$ python -q
>>> import numpy as np
>>> import numpy.linalg as la
>>> np.set_printoptions(precision=4, suppress=True, linewidth=160)
>>> m1 = np.load("out14.npy")
>>> m1
array([[0.5   , 0.1667, 0.    , 0.3333, 0.    ],
       [0.1111, 0.3333, 0.3333, 0.1111, 0.1111],
       [0.2   , 0.2   , 0.2   , 0.3   , 0.1   ],
       [0.2222, 0.3333, 0.1111, 0.1111, 0.2222],
       [0.1667, 0.3333, 0.    , 0.3333, 0.1667]])
>>> other = la.inv(m1)
>>> np.round(la.inv(other), 4) + 0
array([[0.5   , 0.1667, 0.    , 0.3333, 0.    ],
       [0.1111, 0.3333, 0.3333, 0.1111, 0.1111],
       [0.2   , 0.2   , 0.2   , 0.3   , 0.1   ],
       [0.2222, 0.3333, 0.1111, 0.1111, 0.2222],
       [0.1667, 0.3333, 0.    , 0.3333, 0.1667]])
>>> np.round(la.slogdet(m1)[0], 4)
np.float64(-1.0)
>>> np.round(la.cond(m1), 4)
np.float64(16.2434)
>>> (np.abs(other) > 1e-9).astype(int)
array([[1, 1, 0, 1, 1],
       [1, 1, 1, 1, 1],
       [1, 1, 1, 0, 1],
       [1, 1, 1, 1, 1],
       [1, 1, 1, 1, 1]])
>>> np.allclose(other, m1.T)
False
>>> np.round(m1 @ other, 4) + 0
array([[1., 0., 0., 0., 0.],
       [0., 1., 0., 0., 0.],
       [0., 0., 1., 0., 0.],
       [0., 0., 0., 1., 0.],
       [0., 0., 0., 0., 1.]])
>>> other = np.array([[0, 2], [1, 1]])
>>> Z = np.kron(other, m1)
>>> round(float(la.norm(Z, 2)), 4), round(float(la.norm(other, 2) * la.norm(m1, 2)), 4)
(2.4064, 2.4064)
>>> A = np.load("test7.npy")
>>> A
array([[2, 0, 4],
       [5, 0, 3],
       [5, 0, 6],
       [5, 0, 5],
       [8, 0, 5],
       [5, 0, 6],
       [2, 0, 6],
       [5, 0, 6],
       [8, 0, 6],
       [5, 0, 4],
       [5, 0, 5],
       [5, 0, 3],
       [2, 0, 4],
       [8, 0, 4],
       [0, 0, 6],
       [2, 0, 5]])
>>> # row 5 repeats row 2
>>> left, s, Vh = la.svd(A)
>>> vecs = Vh[:(s > 1e-8).sum()]
>>> rng = np.random.default_rng(148)
>>> x = A[1] + -2 * A[11] + rng.integers(2) * np.eye(3)[2]
>>> x
array([-5.,  0., -3.])
>>> np.diag(vecs.T @ vecs)
array([1., 0., 1.])
>>> round(la.norm(x - vecs.T @ vecs @ x), 4)
np.float64(0.0)
>>> la.matrix_rank(np.vstack([A, x]))
np.int64(2)
>>> left, s, Vh = la.svd(A)
>>> s
array([27.405 ,  7.4138,  0.    ])
>>> np.argmax(s[:-1] / (s[1:] + 1e-6)) + 1
np.int64(2)
>>> other = left[:, :2] @ np.diag(s[:2]) @ Vh[:2]
>>> np.round(np.abs(A - other).max(), 4)
np.float64(0.0)
>>> def softmax(z):
...     e = np.exp(z - z.max(axis=-1, keepdims=True))
...     return e / e.sum(axis=-1, keepdims=True)
... 
>>> softmax(A).sum(axis=1)
array([1., 1., 1., 1., 1., 1., 1., 1., 1., 1., 1., 1., 1., 1., 1., 1.])
>>> scores = A @ A.T / np.sqrt(3)
>>> softmax(scores)[12] @ A
array([7.745 , 0.    , 5.8958])
